In [1]: import numpy as np

In [2]: import numpy.linalg as la

In [3]: np.set_printoptions(precision=2, suppress=True, linewidth=160, sign=" ")

In [4]: arr = np.load("a.npy")

In [5]: print(arr)
[[ 0.2   0.3   1.    1.    0.7  -1.  ]
 [-1.4  -2.3  -1.1  -0.2  -0.1   0.  ]
 [-0.4   0.6  -0.5   0.6   0.    1.5 ]
 [ 0.3  -0.1   1.1   0.1   0.6   0.5 ]
 [ 0.29 -0.1   1.14  0.09  0.51  0.4 ]
 [-0.1   0.1   0.    0.   -1.6   0.7 ]
 [ 0.4   0.8   0.3  -1.4   0.8  -0.1 ]
 [-1.6  -0.5   1.3   1.8  -0.7  -0.7 ]
 [ 1.3   1.3   0.   -0.5  -1.2  -0.5 ]
 [ 0.6  -1.6   0.1   1.5   0.    0.5 ]]

In [6]: vec = np.array([-7, 6, -8, -2, -7, 2])

In [7]: y = arr @ vec

In [8]: c, lr = np.zeros(6), 1 / la.norm(arr, 2) ** 2

In [9]: for i in range(15):
   ...:     c -= lr * arr.T @ (arr @ c - y)
   ...:     if i % 5 == 0: print(i, round(la.norm(arr @ c - y), 2))
   ...: 
0 20.76
5 4.16
10 1.62

In [10]: print(c)
[-6.84  5.7  -7.66 -2.27 -7.23  2.05]

In [11]: def softmax(z):
    ...:     e = np.exp(z - z.max(axis=-1, keepdims=True))
    ...:     return e / e.sum(axis=-1, keepdims=True)
    ...: 

In [12]: print(np.round(softmax(10 * arr[9]), 2) + 0)
[ 0.  0.  0.  1.  0.  0.]

In [13]: print(softmax(arr).sum(axis=1))
[ 1.  1.  1.  1.  1.  1.  1.  1.  1.  1.]

In [14]: att = arr @ arr.T / np.sqrt(6)

In [15]: print(softmax(att)[9] @ arr)
[-0.06 -0.95  0.25  0.91 -0.07  0.23]

In [16]: proj = arr @ la.solve(arr.T @ arr, arr.T)

In [17]: print(np.round(la.eigvalsh(proj), 2) + 0)
[ 0.  0.  0.  0.  1.  1.  1.  1.  1.  1.]

In [18]: print(np.trace(proj))
6.0

In [19]: vec = np.array([0, -2, -1, 1, 0, -2])

In [20]: y = arr @ vec

In [21]: print(np.round(la.lstsq(arr, y)[0], 2) + 0)
[ 0. -2. -1.  1.  0. -2.]

In [22]: print(np.round(la.solve(arr.T @ arr, arr.T @ y), 2) + 0)
[ 0. -2. -1.  1.  0. -2.]

In [23]: rng = np.random.default_rng(4634)

In [24]: y = y + 0.05 * rng.normal(size=10)

In [25]: print(y)
[ 1.42  5.48 -3.05 -1.87 -1.63 -1.6  -3.12  2.93 -2.09  3.59]

In [26]: c, *_ = la.lstsq(arr, y)

In [27]: print(c.round(2) + 0)
[-0.01 -1.98 -1.02  1.03  0.   -2.  ]

In [28]: print(round(float(la.norm(y - arr @ c)), 2))
0.07

In [29]: print(c.round())
[-0. -2. -1.  1.  0. -2.]

In [30]: theta = np.radians(120)

In [31]: r_ = np.eye(6)

In [32]: r_[5, 5] = r_[2, 2] = np.cos(theta)

In [33]: r_[5, 2], r_[2, 5] = -np.sin(theta), np.sin(theta)

In [34]: print(r_)
[[ 1.    0.    0.    0.    0.    0.  ]
 [ 0.    1.    0.    0.    0.    0.  ]
 [ 0.    0.   -0.5   0.    0.    0.87]
 [ 0.    0.    0.    1.    0.    0.  ]
 [ 0.    0.    0.    0.    1.    0.  ]
 [ 0.    0.   -0.87  0.    0.   -0.5 ]]

In [35]: M2 = arr @ r_.T

In [36]: print(round(float(la.det(r_)), 2), np.trace(r_))
1.0 3.0

In [37]: print(np.allclose(la.norm(arr, axis=1), la.norm(M2, axis=1)))
True

In [38]: X = np.loadtxt("data.csv", delimiter=",")

In [39]: print(X)
[[  0.1   -1.2   -0.5 ]
 [  0.19   1.22   0.77]
 [  0.94  -3.68 -16.82]
 [  1.42   1.6   -4.16]
 [ -1.09  -3.21   8.39]
 [  0.89  -2.09   0.09]
 [ -0.13  -1.8    1.87]
 [ -0.63   4.22   4.38]
 [  2.04   3.06 -20.25]
 [  0.92   1.06 -12.29]
 [ -0.46  -2.2    4.94]
 [ -0.06  -1.53   3.9 ]
 [  1.88   2.05 -12.25]
 [  0.26  -0.28  -2.41]
 [ -1.74  -4.47  14.97]
 [ -1.1   -2.77  11.68]
 [  1.11  -0.58 -11.03]
 [  0.15  -0.69  -4.67]
 [  1.01   2.17  -0.72]
 [ -1.81  -0.27  16.08]
 [  0.24  -0.53   3.17]
 [  0.63   0.93  -5.07]
 [ -0.44  -1.37   0.51]]

In [40]: # column 2 dominates

In [41]: cen = X - X.mean(axis=0)

In [42]: Uu, sig, vt = la.svd(cen, full_matrices=False)

In [43]: print((np.sign(Uu[:, 0]) == np.sign(Uu[0, 0])).astype(int))
[ 1  1  0  0  1  1  1  1  0  0  1  1  0  0  1  1  0  0  0  1  1  0  1]

In [44]: print(np.abs(vt[-1]))
[ 0.99  0.09  0.09]

In [45]: M2 = X / np.sqrt((X ** 2).mean(axis=1, keepdims=True))

In [46]: print(M2[16])
[ 0.17 -0.09 -1.72]

In [47]: print(la.norm(M2, axis=1))
[ 1.73  1.73  1.73  1.73  1.73  1.73  1.73  1.73  1.73  1.73  1.73  1.73  1.73  1.73  1.73  1.73  1.73  1.73  1.73  1.73  1.73  1.73  1.73]

In [48]: print(la.matrix_rank(X - X.mean(axis=1, keepdims=True)))
2

In [49]: print(la.matrix_rank(M2) == la.matrix_rank(X))
True

In [50]: cov = np.cov(X, rowvar=False)

In [51]: print(np.polyfit(X[:, 2], X[:, 1], 1))
[-0.09 -0.53]

In [52]: print(round(float(np.corrcoef(X[:, 2], X[:, 1])[0, 1]), 2))
-0.4

In [53]: print(cov.shape)
(3, 3)

In [54]: print(la.eigvalsh(cov)[::-1])
[ 89.59   4.12   0.17]

In [55]: print(X.std(axis=0))
[ 1.02  2.17  9.17]

In [56]: feats = np.array([[-3.0, -5.0, 1.0, 0.0, 0.0],
    ...:     [5.0, 4.0, -5.0, 0.0, 0.0],
    ...:     [5.0, -5.0, -1.0, 0.0, 0.0],
    ...:     [0.0, 0.0, 0.0, 8.0, -1.0],
    ...:     [0.0, 0.0, 0.0, 6.0, -6.0]])

In [57]: print(np.einsum("ij,ji->", feats, feats))
124.0

In [58]: print(np.einsum("ii->", feats))
2.0

In [59]: print(np.kron(np.eye(2, dtype=int), feats))
[[-3. -5.  1.  0.  0. -0. -0.  0.  0.  0.]
 [ 5.  4. -5.  0.  0.  0.  0. -0.  0.  0.]
 [ 5. -5. -1.  0.  0.  0. -0. -0.  0.  0.]
 [ 0.  0.  0.  8. -1.  0.  0.  0.  0. -0.]
 [ 0.  0.  0.  6. -6.  0.  0.  0.  0. -0.]
 [-0. -0.  0.  0.  0. -3. -5.  1.  0.  0.]
 [ 0.  0. -0.  0.  0.  5.  4. -5.  0.  0.]
 [ 0. -0. -0.  0.  0.  5. -5. -1.  0.  0.]
 [ 0.  0.  0.  0. -0.  0.  0.  0.  8. -1.]
 [ 0.  0.  0.  0. -0.  0.  0.  0.  6. -6.]]

In [60]: print(np.round(la.eigvals(feats).sum().real, 2))
2.0

In [61]: print(np.round(la.det(feats[::-1]), 2))
-5964.0

In [62]: print(np.poly(feats))
[   1.   -2.  -60. -106. 1040. 5964.]

In [63]: proj = np.triu(np.array([[1, 5, 1, 5, 1],
    ...:     [2, 3, 5, 0, 1],
    ...:     [1, 2, 3, 2, 2],
    ...:     [5, 1, 0, 1, 5],
    ...:     [1, 0, 1, 0, 0]]), 1) + np.eye(5)

In [64]: M2 = proj @ feats @ la.inv(proj)

In [65]: print(proj @ feats - feats @ proj)
[[ 30.  30.   2.  59.  -5.]
 [ 25. -50. -30.  -9.  -5.]
 [  0. -25.  20.   5. -12.]
 [  0.   0.   0.  30. -70.]
 [  0.   0.   0.   0. -30.]]

In [66]: print(np.poly(M2))
[   1.   -2.  -60. -106. 1040. 5964.]

In [67]: print(M2)
[[   27.  -125.   573. -1235.  5116.]
 [   30.  -171.   815. -1774.  7375.]
 [    5.   -30.   144.  -285.  1148.]
 [    0.     0.     0.    38.  -221.]
 [    0.     0.     0.     6.   -36.]]

In [68]: print(np.trace(M2), np.trace(feats))
2.0 2.0

In [69]: d = la.norm(X[:, None] - X[None], axis=-1)

In [70]: print(d.shape)
(23, 23)

In [71]: print(la.matrix_rank(d ** 2))
5

In [72]: print(d[:5, :5])
[[  0.     2.73  16.53   4.79   9.19]
 [  2.73   0.    18.28   5.1    8.91]
 [ 16.53  18.28   0.    13.73  25.3 ]
 [  4.79   5.1   13.73   0.    13.67]
 [  9.19   8.91  25.3   13.67   0.  ]]

In [73]: print(np.flatnonzero(d[22] < d.mean() / 2))
[  0   1   5   6  10  11  13  17  18  20  22]

In [74]: print(np.unravel_index(d.round(6).argmax(), d.shape))
(np.int64(8), np.int64(19))

In [75]: M = np.diag(3 * np.array([-3, 0, -3, -1, 1, 1, 0, -2, 1, 3])) + np.array([[-1, -7, 4, 8, -6, -3, 9, 3, 1, 1],
    ...:     [2, -3, -4, -2, -7, -8, 9, -6, 4, -5],
    ...:     [3, 8, -9, -7, -7, 5, 7, 6, -2, -6],
    ...:     [0, -3, 1, -1, -6, 8, -3, 0, 2, 9],
    ...:     [-5, -4, 9, 4, -2, -9, -2, 5, 3, -1],
    ...:     [2, 4, -2, 1, 3, 2, 4, 4, -7, -1],
    ...:     [-2, -3, -3, 5, 8, 6, 9, 3, 9, -5],
    ...:     [5, 1, -6, 4, -5, -6, 8, 6, 1, 7],
    ...:     [-2, -6, 2, -4, -3, -2, -7, -3, -6, -2],
    ...:     [-9, 6, 5, 1, -6, -4, -3, 0, 9, -7]])

In [76]: print(M)
[[-10  -7   4   8  -6  -3   9   3   1   1]
 [  2  -3  -4  -2  -7  -8   9  -6   4  -5]
 [  3   8 -18  -7  -7   5   7   6  -2  -6]
 [  0  -3   1  -4  -6   8  -3   0   2   9]
 [ -5  -4   9   4   1  -9  -2   5   3  -1]
 [  2   4  -2   1   3   5   4   4  -7  -1]
 [ -2  -3  -3   5   8   6   9   3   9  -5]
 [  5   1  -6   4  -5  -6   8   0   1   7]
 [ -2  -6   2  -4  -3  -2  -7  -3  -3  -2]
 [ -9   6   5   1  -6  -4  -3   0   9   2]]

In [77]: print(np.abs(la.svd(M)[2][-1]))
[ 0.44  0.02  0.12  0.57  0.44  0.24  0.26  0.05  0.1   0.37]

In [78]: print(round(float(la.norm(M, 2) / la.norm(M)), 2))
0.58

In [79]: print(np.argsort(-la.norm(M, axis=0).round(6), kind="stable")[:3])
[ 2  6  5]

In [80]: print(round(np.log10(la.cond(M))))
3

In [81]: print(la.cond(M) > 100)
True

In [82]: print(la.matrix_rank(M, rtol=0.1))
9

In [83]: print(np.round(la.norm(M, "nuc"), 2))
146.05

In [84]: print(round(la.norm(M, 2), 2))
31.56

In [85]: print(M[6] @ M[3])
-68

In [86]: print(round(float(la.norm(M, 1)), 2), np.round(la.norm(M, np.inf), 2))
61.0 69.0

In [87]: mat = np.loadtxt("case6.csv", delimiter=",")

In [88]: print(mat)
[[ 0.  0.  0.  0.  0.  0.  0.  0.  0.  0.  1.]
 [ 0.  0.  1.  0.  0.  0.  0.  0.  0.  1.  0.]
 [ 0.  1.  0.  0.  0.  0.  0.  0.  1.  1.  0.]
 [ 0.  0.  0.  0.  0.  0.  0.  0.  0.  1.  1.]
 [ 0.  0.  0.  0.  0.  0.  0.  0.  0.  1.  0.]
 [ 0.  0.  0.  0.  0.  0.  0.  0.  0.  0.  0.]
 [ 0.  0.  0.  0.  0.  0.  0.  1.  0.  0.  1.]
 [ 0.  0.  0.  0.  0.  0.  1.  0.  1.  1.  0.]
 [ 0.  0.  1.  0.  0.  0.  0.  1.  0.  0.  0.]
 [ 0.  1.  1.  1.  1.  0.  0.  1.  0.  0.  0.]
 [ 1.  0.  0.  1.  0.  0.  1.  0.  0.  0.  0.]]

In [89]: w, evecs = la.eigh(mat)

In [90]: print(la.eigvalsh(mat + -2 * np.eye(11)))
[-4.4  -3.91 -3.33 -2.59 -2.   -2.   -2.   -1.42 -0.9  -0.29  0.83]

In [91]: print(np.unique(w.round(6) + 0, return_counts=True)[1])
[ 1  1  1  1  3  1  1  1  1]

In [92]: print(np.round(w.sum(), 2), np.trace(mat))
-0.0 0.0

In [93]: print(np.round(evecs @ np.diag(w) @ evecs.T, 2) + 0)
[[ 0.  0.  0.  0.  0.  0.  0.  0.  0.  0.  1.]
 [ 0.  0.  1.  0.  0.  0.  0.  0.  0.  1.  0.]
 [ 0.  1.  0.  0.  0.  0.  0.  0.  1.  1.  0.]
 [ 0.  0.  0.  0.  0.  0.  0.  0.  0.  1.  1.]
 [ 0.  0.  0.  0.  0.  0.  0.  0.  0.  1.  0.]
 [ 0.  0.  0.  0.  0.  0.  0.  0.  0.  0.  0.]
 [ 0.  0.  0.  0.  0.  0.  0.  1.  0.  0.  1.]
 [ 0.  0.  0.  0.  0.  0.  1.  0.  1.  1.  0.]
 [ 0.  0.  1.  0.  0.  0.  0.  1.  0.  0.  0.]
 [ 0.  1.  1.  1.  1.  0.  0.  1.  0.  0.  0.]
 [ 1.  0.  0.  1.  0.  0.  1.  0.  0.  0.  0.]]

In [94]: Uu, sig, vt = la.svd(mat)

In [95]: evecs = vt[:(sig > 1e-8).sum()]

In [96]: vec = mat[2] + 2 * mat[6] + rng.integers(2) * np.eye(11)[6]

In [97]: print(vec)
[ 0.  1.  0.  0.  0.  0.  0.  2.  1.  1.  2.]

In [98]: print(np.round(la.norm(vec - evecs.T @ evecs @ vec), 2))
0.0

In [99]: print(la.matrix_rank(np.vstack([mat, vec])))
8

In [100]: lab = rng.permutation(11)

In [101]: print(lab)
[  2   4  10   3   1   0   6   8   9   7   5]

In [102]: M2 = mat[lab][:, lab]

In [103]: print(np.diag(M2))
[ 0.  0.  0.  0.  0.  0.  0.  0.  0.  0.  0.]

In [104]: print(np.allclose(M2, mat))
False

In [105]: print(round(float(la.det(M2)), 2), np.round(la.det(mat[lab]), 2))
0.0 0.0

In [106]: K = np.load("w.npy")

In [107]: print(K)
[[ 0.26 -0.41  0.15]
 [-0.41  0.65 -0.24]
 [ 0.15 -0.24  0.09]]

In [108]: theta = np.radians(15)

In [109]: r_ = np.eye(3)

In [110]: r_[2, 2] = r_[0, 0] = np.cos(theta)

In [111]: r_[2, 0], r_[0, 2] = -np.sin(theta), np.sin(theta)

In [112]: print(r_)
[[ 0.97  0.    0.26]
 [ 0.    1.    0.  ]
 [-0.26  0.    0.97]]

In [113]: M2 = X @ r_.T

In [114]: print(np.allclose(X @ X.T, M2 @ M2.T))
True

In [115]: print(np.allclose(la.norm(X, axis=1), la.norm(M2, axis=1)))
True

In [116]: print(round(la.det(r_), 2), round(float(np.trace(r_)), 2))
1.0 2.93

In [117]: print(np.abs(M2 - X).max(axis=0))
[ 5.31  0.    0.33]

In [118]: lab = rng.permutation(3)

In [119]: M2 = r_[:, lab] * rng.choice([-1, 1], 3)

In [120]: print(M2)
[[ 0.97  0.   -0.26]
 [ 0.    1.   -0.  ]
 [-0.26  0.   -0.97]]

In [121]: Uu, _, vt = la.svd(r_.T @ M2)

In [122]: print(np.round(Uu @ vt, 2) + 0)
[[ 1.  0.  0.]
 [ 0.  1.  0.]
 [ 0.  0. -1.]]

In [123]: A = np.array([[2.43, -0.24, 0.04, 0.48],
     ...:     [-0.24, 1.8, 0.46, -0.11],
     ...:     [0.04, 0.46, 1.31, -0.18],
     ...:     [0.48, -0.11, -0.18, 2.46]])

In [124]: print(A)
[[ 2.43 -0.24  0.04  0.48]
 [-0.24  1.8   0.46 -0.11]
 [ 0.04  0.46  1.31 -0.18]
 [ 0.48 -0.11 -0.18  2.46]]

In [125]: w, evecs = la.eigh(A)

In [126]: vec = np.array([0, 1, 2, 1])

In [127]: print(np.round(vec @ A @ vec / (vec @ vec), 2), round(w[0], 2), round(float(w[-1]), 2))
1.73 1.0 3.0

In [128]: print(evecs * np.abs(w) @ evecs.T)
[[ 2.43 -0.24  0.04  0.48]
 [-0.24  1.8   0.46 -0.11]
 [ 0.04  0.46  1.31 -0.18]
 [ 0.48 -0.11 -0.18  2.46]]

In [129]: print(evecs * np.sqrt(w) @ evecs.T)
[[ 1.55 -0.08  0.02  0.15]
 [-0.08  1.33  0.19 -0.03]
 [ 0.02  0.19  1.13 -0.07]
 [ 0.15 -0.03 -0.07  1.56]]

In [130]: print(evecs * np.maximum(w, 0) @ evecs.T)
[[ 2.43 -0.24  0.04  0.48]
 [-0.24  1.8   0.46 -0.11]
 [ 0.04  0.46  1.31 -0.18]
 [ 0.48 -0.11 -0.18  2.46]]

In [131]: print(la.eigvalsh(A[1:, 1:]))
[ 1.03  2.    2.54]

In [132]: w, evecs = la.eig(A)

In [133]: print(np.sort(la.eigvals(la.inv(A))))
[ 0.33  0.5   0.5   1.  ]

In [134]: print(round(np.prod(w), 2))
11.99

In [135]: print(w)
[ 3.  1.  2.  2.]

In [136]: r0 = np.array([3, 3])

In [137]: print(np.round(np.correlate(A[2], A[1], "full"), 2) + 0)
[ 0.   -0.03  0.14  1.44  2.16 -0.64  0.04]

In [138]: print(np.polyval(r0, A[2]))
[ 3.12  4.38  6.93  2.46]

In [139]: print(np.cross(A[2, :3], A[1, :3]))
[-2.15 -0.33  0.18]

In [140]: W0 = np.load("arr.npy")

In [141]: print(W0)
[[-0.3  -1.2  -0.8   0.3  -0.5  -0.3  -0.6   0.99 -0.6 ]
 [ 1.   -0.1  -1.5   1.1  -0.4   2.4   0.9  -2.95  1.  ]
 [ 1.    0.3   0.9  -0.4  -1.9  -0.4  -2.1  -3.07 -0.1 ]
 [-0.4   1.    1.3   0.2   0.5   0.   -2.1   1.21  2.4 ]
 [-0.9  -0.2   2.2   0.   -1.8   0.8   0.2   2.84  0.5 ]
 [-1.1  -0.7   0.3   1.2   1.9   1.3   0.4   3.39 -0.9 ]
 [-0.5   0.1  -1.1   0.2  -1.6  -0.5   1.4   1.41  0.3 ]
 [ 0.4  -0.3  -0.5  -0.6  -1.1   0.6   0.6  -1.2  -0.1 ]
 [ 0.2  -2.2  -0.6   1.1   0.9  -0.5   2.   -0.42  0.  ]
 [-1.    0.5  -0.8  -0.3   1.8  -0.5  -0.3   2.81  0.5 ]
 [-0.3  -2.3   3.9   0.1  -0.5  -0.6  -1.1   0.87  0.9 ]
 [ 1.1   0.3   1.7  -0.3   0.3  -1.2   0.3  -3.19  0.2 ]]

In [142]: cen = X - X.mean(axis=0)

In [143]: evecs = la.svd(cen)[2][:2]

In [144]: M2 = cen - cen @ evecs.T @ evecs

In [145]: print((cen @ evecs.T).std(axis=0))
[ 9.26  1.99]

In [146]: print(round(la.norm(M2) / la.norm(cen), 2))
0.04
